>>> import numpy as np
>>> from numpy import linalg as LA
>>> np.set_printoptions(precision=3, suppress=True, linewidth=160)
>>> data = np.loadtxt("w.csv", delimiter=",")
>>> data
array([[  4.88 ,  -3.875,  -3.065,   6.93 ,  -1.501],
       [ 10.062,  -9.553,  -9.266,  17.28 ,  -2.105],
       [ 17.032, -17.934, -15.998,  19.814,   2.913],
       [ 14.604, -20.359, -20.311,  20.175,   5.057]])
>>> np.zeros(4, 5)
Traceback (most recent call last):
  File "<python-input-5>", line 1, in <module>
    np.zeros(4, 5)
    ~~~~~~~~^^^^^^
TypeError: Cannot interpret '5' as a data type
>>> LA.svd(data, compute_uv=False)
array([57.894,  7.86 ,  2.815,  0.377])
>>> data.shape
(4, 5)
>>> np.round(LA.norm(data), 3)
np.float64(58.494)
>>> print(np.unravel_index(np.abs(data).argmax(), data.shape))
(np.int64(3), np.int64(1))
>>> M2 = data / LA.norm(data, axis=1)
Traceback (most recent call last):
  File "<python-input-10>", line 1, in <module>
    M2 = data / LA.norm(data, axis=1)
         ~~~~~^~~~~~~~~~~~~~~~~~~~~~~
ValueError: operands could not be broadcast together with shapes (4,5) (4,) 
>>> M2 = data / LA.norm(data, axis=1, keepdims=True)
>>> G = M2 @ M2.T
>>> LA.norm(M2, axis=1)
array([1., 1., 1., 1.])
>>> (G - 2 * np.eye(4)).round(6).argmax(axis=1)
array([1, 0, 3, 2])
>>> G[0]
array([1.   , 0.992, 0.946, 0.905])
>>> round(np.degrees(np.arccos(np.clip(G[0, 3], -1, 1))), 3)
np.float64(25.205)
>>> r0 = np.array([4, 3, 1])
>>> np.convolve(data[1], r0)
array([ 40.248,  -8.026, -55.661,  31.769,  34.154,  10.965,  -2.105])
>>> np.cross(data[1, :3], data[3, :3])
array([  5.384,  69.049, -65.34 ])
>>> M2 = np.array([[0, 1], [1, 2]])
>>> Z = np.kron(M2, data)
>>> LA.matrix_rank(Z)
np.int64(8)
>>> round(LA.norm(Z, 2), 3), round(float(LA.norm(M2, 2) * LA.norm(data, 2)), 3)
(np.float64(139.768), 139.768)
>>> W1 = np.array([[0, 3, 0, 0],
...     [0, 2, -3, -2],
...     [-1, 2, -2, 2],
...     [0, -2, -2, -3],
...     [-2, -3, 0, -3]])
>>> coef = np.array([-2, -1, 2, -1])
>>> H = np.maximum(data @ W1 + coef, 0)
>>> LA.matrix_rank(H)
np.int64(2)
>>> (H > 0).astype(int)
array([[1, 0, 1, 0],
       [1, 0, 1, 0],
       [1, 0, 1, 0],
       [1, 0, 1, 0]])
>>> H
array([[ 4.067,  0.   ,  5.895,  0.   ],
       [11.476,  0.   , 14.631,  0.   ],
       [ 8.172,  0.   , 48.17 ,  0.   ],
       [ 8.197,  0.   , 63.349,  0.   ]])
>>> print((H > 0).mean(axis=0))
[1. 0. 1. 0.]
>>> Z = np.array([[-2, -1, -3], [3, -1, -2], [-5, 2, -5], [-3, -3, 0]])
>>> print(W1 @ Z)
[[  9  -3  -6]
 [ 27  -2  11]
 [ 12 -11   9]
 [ 13   7  14]
 [  4  14  12]]
>>> (H @ Z).round(6).argmax(axis=1)
array([1, 1, 1, 1])
>>> H @ Z
array([[ -37.609,    7.723,  -41.676],
       [ -96.107,   17.786, -107.583],
       [-257.194,   88.168, -265.366],
       [-333.139,  118.501, -341.336]])
>>> arr = np.maximum(np.array([[6, 2],
...     [9, -3],
...     [3, 1],
...     [3, 5],
...     [-9, 6],
...     [6, 3],
...     [-9, -8],
...     [3, -2],
...     [-5, 2],
...     [4, 1],
...     [-1, -9],
...     [-4, 7],
...     [-3, -7],
...     [0, 7],
...     [-4, 3],
...     [8, 6],
...     [5, 8],
...     [1, -1],
...     [-6, 1]]) @ np.array([[0, 2, -2], [-1, 0, 1]]) + np.array([-4, 1, -3]), 0)
>>> arr
array([[ 0, 13,  0],
       [ 0, 19,  0],
       [ 0,  7,  0],
       [ 0,  7,  0],
       [ 0,  0, 21],
       [ 0, 13,  0],
       [ 4,  0,  7],
       [ 0,  7,  0],
       [ 0,  0,  9],
       [ 0,  9,  0],
       [ 5,  0,  0],
       [ 0,  0, 12],
       [ 3,  0,  0],
       [ 0,  1,  4],
       [ 0,  0,  8],
       [ 0, 17,  0],
       [ 0, 11,  0],
       [ 0,  3,  0],
       [ 0,  0, 10]])
>>> # row 3 repeats row 2
>>> Xs = arr - arr.mean(axis=0)
>>> left, sig, Vh = LA.svd(Xs, full_matrices=False)
>>> np.abs(Vh[0]).argmax()
np.int64(1)
>>> LA.matrix_rank(Xs)
np.int64(3)
>>> np.searchsorted(np.cumsum(sig ** 2) / (sig ** 2).sum(), 0.9) + 1
np.int64(2)
>>> print(np.abs(left[:, 0]).argmax())
4
>>> round((sig ** 2).sum() ** 2 / (sig ** 4).sum(), 3)
np.float64(1.573)
>>> print((np.sign(left[:, 0]) == np.sign(left[0, 0])).astype(int))
[1 1 1 1 0 1 0 1 0 1 0 0 0 0 0 1 1 1 0]
>>> np.abs(Vh[-1])
array([0.976, 0.169, 0.138])
>>> sig ** 2 / (sig ** 2).sum()
array([0.768, 0.211, 0.02 ])
>>> M2 = np.array([[-2, -2], [-2, -1]])
>>> mat = np.tile(M2, (2, 2))
>>> print(mat)
[[-2 -2 -2 -2]
 [-2 -1 -2 -1]
 [-2 -2 -2 -2]
 [-2 -1 -2 -1]]
>>> P = np.triu(np.array([[-1, -1, -1, 2], [-2, -2, -2, -1], [-1, 0, -2, 2], [-2, -2, -1, 2]]), 1) + np.eye(4)
>>> M2 = P @ mat @ LA.inv(P)
>>> round(float(LA.det(M2)), 3)
0.0
>>> np.trace(M2), np.trace(mat)
(np.float64(-6.0), np.int64(-6))
>>> LA.matrix_rank(M2)
np.int64(2)
>>> np.all(LA.eigvalsh(mat) > 0)
np.False_
>>> print(round(float(LA.eigvalsh(mat).min()), 3))
-7.123
>>> left, sig, Vh = LA.svd(mat)
>>> sig.round(3) + 0
array([7.123, 1.123, 0.   , 0.   ])
>>> M2 = left[:, :2] @ np.diag(sig[:2]) @ Vh[:2]
>>> round(float(LA.norm(mat - M2) / LA.norm(mat)), 3)
0.0
>>> W0 = np.load("data.npy")
>>> W0
array([[-0.166, -0.424,  0.85 , -0.266],
       [ 0.166, -0.278,  0.184,  0.928],
       [-0.914, -0.271, -0.271,  0.136],
       [-0.332,  0.818,  0.413,  0.222]])
>>> # orthonormal columns
>>> M2 = LA.invert(W0)
Traceback (most recent call last):
  File "<python-input-65>", line 1, in <module>
    M2 = LA.invert(W0)
         ^^^^^^^^^
AttributeError: module 'numpy.linalg' has no attribute 'invert'
>>> M2 = LA.inv(W0)
>>> np.round(W0 @ M2, 3) + 0
array([[1., 0., 0., 0.],
       [0., 1., 0., 0.],
       [0., 0., 1., 0.],
       [0., 0., 0., 1.]])
>>> round(float(LA.det(W0) * LA.det(M2)), 3)
1.0
>>> LA.det(W0) * M2
array([[ 0.166, -0.166,  0.914,  0.332],
       [ 0.424,  0.278,  0.271, -0.818],
       [-0.85 , -0.184,  0.271, -0.413],
       [ 0.266, -0.928, -0.136, -0.222]])
>>> round(LA.slogdet(W0)[0], 3)
np.float64(-1.0)
>>> (np.abs(M2) > 1e-9).astype(int)
array([[1, 1, 1, 1],
       [1, 1, 1, 1],
       [1, 1, 1, 1],
       [1, 1, 1, 1]])
>>> print(np.allclose(M2, W0.T))
True
>>> print(LA.inv(M2))
[[-0.166 -0.424  0.85  -0.266]
 [ 0.166 -0.278  0.184  0.928]
 [-0.914 -0.271 -0.271  0.136]
 [-0.332  0.818  0.413  0.222]]
